In [1]: import numpy as np

In [2]: from numpy import linalg as LA

In [3]: np.set_printoptions(precision=1, suppress=True, linewidth=100)

In [4]: A2 = np.array([[1, 1], [1, -1]])

In [5]: rng = np.random.default_rng(1510)

In [6]: W0 = np.kron(A2, np.kron(A2, A2))[rng.permutation(8)][:3]

In [7]: W0
Out[7]: 
array([[ 1,  1, -1, -1, -1, -1,  1,  1],
       [ 1, -1, -1,  1, -1,  1,  1, -1],
       [ 1, -1,  1, -1, -1,  1, -1,  1]])

In [8]: A2 = W0[0, 0] * W0[1:] - np.outer(W0[1:, 0], W0[0])

In [9]: A2
Out[9]: 
array([[ 0, -2,  0,  2,  0,  2,  0, -2],
       [ 0, -2,  2,  0,  0,  2, -2,  0]])

In [10]: W0[:, 0] / W0[0, 0]
Out[10]: array([1., 1., 1.])

In [11]: G = W0.T @ W0

In [12]: (W0 @ W0.T).shape
Out[12]: (3, 3)

In [13]: np.trace(G), (W0 ** 2).sum()
Out[13]: (np.int64(24), np.int64(24))

In [14]: blk = np.stack([W0, -2 * W0, W0[::-1]])

In [15]: LA.matrix_rank(blk.reshape(3, -1))
Out[15]: np.int64(2)

In [16]: blk.sum(axis=0)
Out[16]: 
array([[ 0, -2,  2,  0,  0,  2, -2,  0],
       [ 0,  0,  0,  0,  0,  0,  0,  0],
       [ 0,  2, -2,  0,  0, -2,  2,  0]])

In [17]: A2 = W0 / LA.norm(W0, axis=1, keepdims=True)

In [18]: G = A2 @ A2.T

In [19]: (np.abs(G) > 0.9).astype(int)
Out[19]: 
array([[1, 0, 0],
       [0, 1, 0],
       [0, 0, 1]])

In [20]: M = np.load("x.npy")

In [21]: M
Out[21]: 
array([[-26,   3,   8,   7,   3],
       [  2, -18,   5,   9,   4],
       [  6,   4, -15,   5,   0],
       [  4,   8,   3, -19,   4],
       [  6,   2,   1,   3,  -1]])

In [22]: def softmax(z):
    ...:     e = np.exp(z - z.max(axis=-1, keepdims=True))
    ...:     return e / e.sum(axis=-1, keepdims=True)
    ...: 

In [23]: np.round(softmax(M[3]), 1) + 0
Out[23]: array([0., 1., 0., 0., 0.])

In [24]: np.round(softmax(M[3] + 2), 1) + 0
Out[24]: array([0., 1., 0., 0., 0.])

In [25]: softmax(M).sum(axis=1)
Out[25]: array([1., 1., 1., 1., 1.])

In [26]: np.round(softmax(10 * M[3]), 1) + 0
Out[26]: array([0., 1., 0., 0., 0.])

In [27]: att = M @ M.T / np.sqrt(5)

In [28]: np.round(softmax(att + np.triu(np.full(att.shape, -np.inf), 1)), 1) + 0
Out[28]: 
array([[1., 0., 0., 0., 0.],
       [0., 1., 0., 0., 0.],
       [0., 0., 1., 0., 0.],
       [0., 0., 0., 1., 0.],
       [0., 0., 0., 0., 1.]])

In [29]: print(softmax(att)[3] @ M)
[  4.   8.   3. -19.   4.]
